% python3 -q
>>> import numpy as np
>>> np.set_printoptions(suppress=True, linewidth=200)
>>> E = np.array([[0, 0, 0, 0], [0, 0, 0, 0], [0, 0, 0, 0], [0, 0, -4, 0]])
>>> E
array([[ 0,  0,  0,  0],
       [ 0,  0,  0,  0],
       [ 0,  0,  0,  0],
       [ 0,  0, -4,  0]])
>>> np.linalg.cond(E) > 100
np.True_
>>> [round(float(x), 1) for x in np.linalg.svd(E, compute_uv=False)[:3]]
[4.0, 0.0, 0.0]
>>> np.round(np.linalg.norm(E, 2) / np.linalg.norm(E), 1)
np.float64(1.0)
>>> np.linalg.matrix_rank(E, rtol=0.1)
np.int64(1)
>>> U, s, Vh = np.linalg.svd(E)
>>> np.argmax(s[:-1] / (s[1:] + 1e-6)) + 1
np.int64(1)
>>> Y = U[:, :1] @ np.diag(s[:1]) @ Vh[:1]
>>> np.linalg.matrix_rank(Y)
np.int64(1)
>>> round(np.linalg.norm(E - Y, 2), 1), s[1]
(np.float64(0.0), np.float64(0.0))
>>> np.abs(E - Y).max()
np.float64(0.0)
>>> np.linalg.matrix_rank(E, rtol=0.05)
np.int64(1)
>>> np.round(np.linalg.norm(E - Y) / np.linalg.norm(E), 1)
np.float64(0.0)
>>> E.T @ E
array([[ 0,  0,  0,  0],
       [ 0,  0,  0,  0],
       [ 0,  0, 16,  0],
       [ 0,  0,  0,  0]])
>>> np.round(np.linalg.pinv(E), 1)
array([[ 0. ,  0. ,  0. ,  0. ],
       [ 0. ,  0. ,  0. ,  0. ],
       [ 0. ,  0. ,  0. , -0.2],
       [ 0. ,  0. ,  0. ,  0. ]])
>>> Y = np.array([[-1, 2, 1], [0, 1, 2], [-2, 1, 2], [2, -1, -2]])
>>> Y.T @ E.T
array([[ 0,  0,  0,  8],
       [ 0,  0,  0, -4],
       [ 0,  0,  0, -8]])
>>> np.vstack([E, Y.T]).shape
(7, 4)
>>> E @ Y
array([[ 0,  0,  0],
       [ 0,  0,  0],
       [ 0,  0,  0],
       [ 8, -4, -8]])
>>> F = np.array([[1, 2, 3, 0], [2, 1, 2, 3], [3, 2, 1, 2], [0, 3, 2, 1]])
>>> Q = F.astype(float).copy()
>>> for j in range(4):
...     Q[:, j] -= Q[:, :j] @ (Q[:, :j].T @ Q[:, j])
...     Q[:, j] /= np.linalg.norm(Q[:, j])
... 
>>> np.round(Q.T @ F, 1) + 0
array([[3.7, 2.7, 2.7, 3.2],
       [0. , 3.3, 2.7, 0.4],
       [0. , 0. , 1.9, 0.1],
       [0. , 0. , 0. , 1.9]])
>>> Q.round(1) + 0
array([[ 0.3,  0.4,  0.6, -0.6],
       [ 0.5, -0.1,  0.5,  0.7],
       [ 0.8,  0. , -0.5, -0.3],
       [ 0. ,  0.9, -0.2,  0.3]])
>>> np.round(Q.T @ Q, 1) + 0
array([[1., 0., 0., 0.],
       [0., 1., 0., 0.],
       [0., 0., 1., 0.],
       [0., 0., 0., 1.]])
>>> np.linalg.matrix_power(F, 4)
array([[540, 600, 600, 536],
       [600, 780, 776, 600],
       [600, 776, 780, 600],
       [536, 600, 600, 540]])
>>> (F + F.T) / 2
array([[1., 2., 3., 0.],
       [2., 1., 2., 3.],
       [3., 2., 1., 2.],
       [0., 3., 2., 1.]])
>>> np.round(np.sort(np.abs(np.linalg.eigvals(F))), 1)
array([1.4, 1.4, 3.1, 7.1])
>>> np.allclose(F, F.T)
True
>>> W0 = np.loadtxt("m.csv", delimiter=",")
>>> W0
array([[4., 2., 4.],
       [2., 0., 1.],
       [4., 1., 4.]])
>>> ev, V = np.linalg.eig(W0)
>>> np.round(np.sort(np.linalg.eigvals(np.linalg.inv(W0))), 1)
array([-1. ,  0.1,  2.1])
>>> round(np.prod(ev), 1)
np.float64(-4.0)
